$ python -q
>>> import numpy as np
>>> np.set_printoptions(suppress=True, linewidth=120)
>>> J = np.loadtxt("case10.csv", delimiter=",")
>>> J
array([[  6.137,  -4.646,  -1.563,  -0.644,  -1.675],
       [ -1.005, -11.817,   4.092,  -0.141,  -5.722],
       [  3.78 ,   0.533,  -1.978,  -6.753,  -4.572],
       [-10.46 ,   0.237,   0.614,  -2.837,   3.944],
       [  8.658,   4.048,  -1.419,   0.348,  -4.644],
       [ -7.284,   0.568,   5.937,   3.127,   1.552],
       [ -4.633,  -7.978,   3.058,   4.99 ,   1.652],
       [  1.417,   3.032,  -4.312,   1.785,   1.535],
       [  4.269,  -7.409,  -0.328,  -2.386,   0.672],
       [ -0.233,   9.14 ,   0.36 ,  -4.254,  -2.586],
       [  1.042,  -0.357,  -3.263,   2.127,  -8.475],
       [ -4.046,  -6.371,   7.493,   1.693,   2.308],
       [  5.265,  -0.589,  -2.88 ,   4.757,  -0.888]])
>>> labels = J[:, 1] > np.median(J[:, 1])
>>> r0 = J[labels].mean(axis=0) - J[~labels].mean(axis=0)
>>> np.round((((J - J.mean(axis=0)) @ r0 > 0) == labels).mean(), 3)
np.float64(0.923)
>>> print(labels.astype(int))
[0 0 1 1 1 1 0 1 0 1 0 0 0]
>>> print(np.argsort(-np.abs(r0).round(6), kind="stable"))
[1 3 0 2 4]
>>> F = np.load("run17.npy")
>>> F
array([[ 5., -2.,  0.,  2.,  2., -3.,  2.,  3.],
       [-2.,  8.,  0., -4., -4.,  6., -4., -6.],
       [ 0.,  0.,  4.,  0.,  0.,  0.,  0.,  0.],
       [ 2., -4.,  0.,  8.,  4., -6.,  4.,  6.],
       [ 2., -4.,  0.,  4.,  8., -6.,  4.,  6.],
       [-3.,  6.,  0., -6., -6., 13., -6., -9.],
       [ 2., -4.,  0.,  4.,  4., -6.,  8.,  6.],
       [ 3., -6.,  0.,  6.,  6., -9.,  6., 13.]])
>>> (F != 0).astype(int)
array([[1, 1, 0, 1, 1, 1, 1, 1],
       [1, 1, 0, 1, 1, 1, 1, 1],
       [0, 0, 1, 0, 0, 0, 0, 0],
       [1, 1, 0, 1, 1, 1, 1, 1],
       [1, 1, 0, 1, 1, 1, 1, 1],
       [1, 1, 0, 1, 1, 1, 1, 1],
       [1, 1, 0, 1, 1, 1, 1, 1],
       [1, 1, 0, 1, 1, 1, 1, 1]])
>>> F @ F
array([[  59.,  -86.,    0.,   86.,   86., -129.,   86.,  129.],
       [ -86.,  188.,    0., -172., -172.,  258., -172., -258.],
       [   0.,    0.,   16.,    0.,    0.,    0.,    0.,    0.],
       [  86., -172.,    0.,  188.,  172., -258.,  172.,  258.],
       [  86., -172.,    0.,  172.,  188., -258.,  172.,  258.],
       [-129.,  258.,    0., -258., -258.,  403., -258., -387.],
       [  86., -172.,    0.,  172.,  172., -258.,  188.,  258.],
       [ 129., -258.,    0.,  258.,  258., -387.,  258.,  403.]])
>>> th = np.radians(120)
>>> r_ = np.eye(8)
>>> r_[6, 6] = r_[2, 2] = np.cos(th)
>>> r_[6, 2], r_[2, 6] = -np.sin(th), np.sin(th)
>>> r_.round(3)
array([[ 1.   ,  0.   ,  0.   ,  0.   ,  0.   ,  0.   ,  0.   ,  0.   ],
       [ 0.   ,  1.   ,  0.   ,  0.   ,  0.   ,  0.   ,  0.   ,  0.   ],
       [ 0.   ,  0.   , -0.5  ,  0.   ,  0.   ,  0.   ,  0.866,  0.   ],
       [ 0.   ,  0.   ,  0.   ,  1.   ,  0.   ,  0.   ,  0.   ,  0.   ],
       [ 0.   ,  0.   ,  0.   ,  0.   ,  1.   ,  0.   ,  0.   ,  0.   ],
       [ 0.   ,  0.   ,  0.   ,  0.   ,  0.   ,  1.   ,  0.   ,  0.   ],
       [ 0.   ,  0.   , -0.866,  0.   ,  0.   ,  0.   , -0.5  ,  0.   ],
       [ 0.   ,  0.   ,  0.   ,  0.   ,  0.   ,  0.   ,  0.   ,  1.   ]])
>>> out = F @ r_.T
>>> np.round(np.abs(out - F).max(axis=0), 3)
array([ 0.   ,  0.   ,  6.928,  0.   ,  0.   ,  0.   , 12.   ,  0.   ])
>>> np.allclose(F @ F.T, out @ out.T)
True
>>> np.round(np.linalg.det(r_), 3), np.trace(r_)
(np.float64(1.0), np.float64(5.0))
